In [1]: import numpy as np

In [2]: from numpy import linalg as LA

In [3]: np.set_printoptions(suppress=True, linewidth=160)

In [4]: E = np.load("x.npy")

In [5]: E
Out[5]: 
array([[ -0.5,   1.1,   1.2],
       [ -0.7,   0.6,   0.2],
       [  1.3,  -1. ,  -0.8],
       [  1.5,   0.2,   0.4],
       [ -0.9,  -1.5,  -0.2],
       [  0.1,   0.1,   0.2],
       [  0. ,  -0.6,  -2. ],
       [ -0.5,   0.4,  -0.7],
       [  0.9,  -1.5,   1.2],
       [ -0.4,  -1.4,   0.2],
       [ 11. ,   0. , -10. ],
       [  0.6,   1. ,  -2.8],
       [  0. ,  -1.3,   2.2],
       [  1. ,   0.8,  -1.3],
       [  0.2,   0.1,   0. ],
       [  0. ,  -0.8,  -0.5],
       [ -0.4,  -1.8,   1.4],
       [  1.3,  -2.2,   0.1],
       [ -1.8,  -0.3,  -1.1],
       [ -0.1,  -0.1,   2.1],
       [ -0.8,  -0.2,   2. ],
       [  0.6,  -1.4,  -1.2],
       [ -1. ,   0.7,  -1.3],
       [ -0.7,   0.1,  -0.5],
       [ -1.1,  -0.5,   0.1],
       [ -1.2,   0.3,  -0.2]])

In [6]: # row 10 dominates

In [7]: out = np.c_[E[:, :2] @ np.array([[1, -2], [-2, 2]]), np.array([1, 1, 3, 3, 2, 3, 0, 2, 2, 1, 0, 1, 2, 1, 1, 1, 3, 2, 1, 2, 1, 3, 2, 1, 3, 2])]

In [8]: out.round(2)
Out[8]: 
array([[ -2.7,   3.2,   1. ],
       [ -1.9,   2.6,   1. ],
       [  3.3,  -4.6,   3. ],
       [  1.1,  -2.6,   3. ],
       [  2.1,  -1.2,   2. ],
       [ -0.1,   0. ,   3. ],
       [  1.2,  -1.2,   0. ],
       [ -1.3,   1.8,   2. ],
       [  3.9,  -4.8,   2. ],
       [  2.4,  -2. ,   1. ],
       [ 11. , -22. ,   0. ],
       [ -1.4,   0.8,   1. ],
       [  2.6,  -2.6,   2. ],
       [ -0.6,  -0.4,   1. ],
       [  0. ,  -0.2,   1. ],
       [  1.6,  -1.6,   1. ],
       [  3.2,  -2.8,   3. ],
       [  5.7,  -7. ,   2. ],
       [ -1.2,   3. ,   1. ],
       [  0.1,   0. ,   2. ],
       [ -0.4,   1.2,   1. ],
       [  3.4,  -4. ,   3. ],
       [ -2.4,   3.4,   2. ],
       [ -0.9,   1.6,   1. ],
       [ -0.1,   1.2,   3. ],
       [ -1.8,   3. ,   2. ]])

In [9]: np.round(LA.norm(out - E @ LA.lstsq(E, out)[0], axis=0), 2) + 0
Out[9]: array([0.  , 0.  , 8.64])

In [10]: np.round(LA.lstsq(E, out[:, 0])[0], 2) + 0
Out[10]: array([ 1., -2.,  0.])

In [11]: LA.matrix_rank(np.c_[E, out])
Out[11]: np.int64(4)

In [12]: Ac = (E - E.mean(axis=0)) / E.std(axis=0)

In [13]: np.argwhere(np.abs(Ac) > 2)
Out[13]: 
array([[10,  0],
       [10,  2],
       [17,  1]])

In [14]: np.round(Ac.std(axis=0), 2)
Out[14]: array([1., 1., 1.])

In [15]: beta = LA.lstsq(np.delete(Ac, 2, axis=1), Ac[:, 2])[0]

In [16]: np.abs(beta).argmax()
Out[16]: np.int64(0)
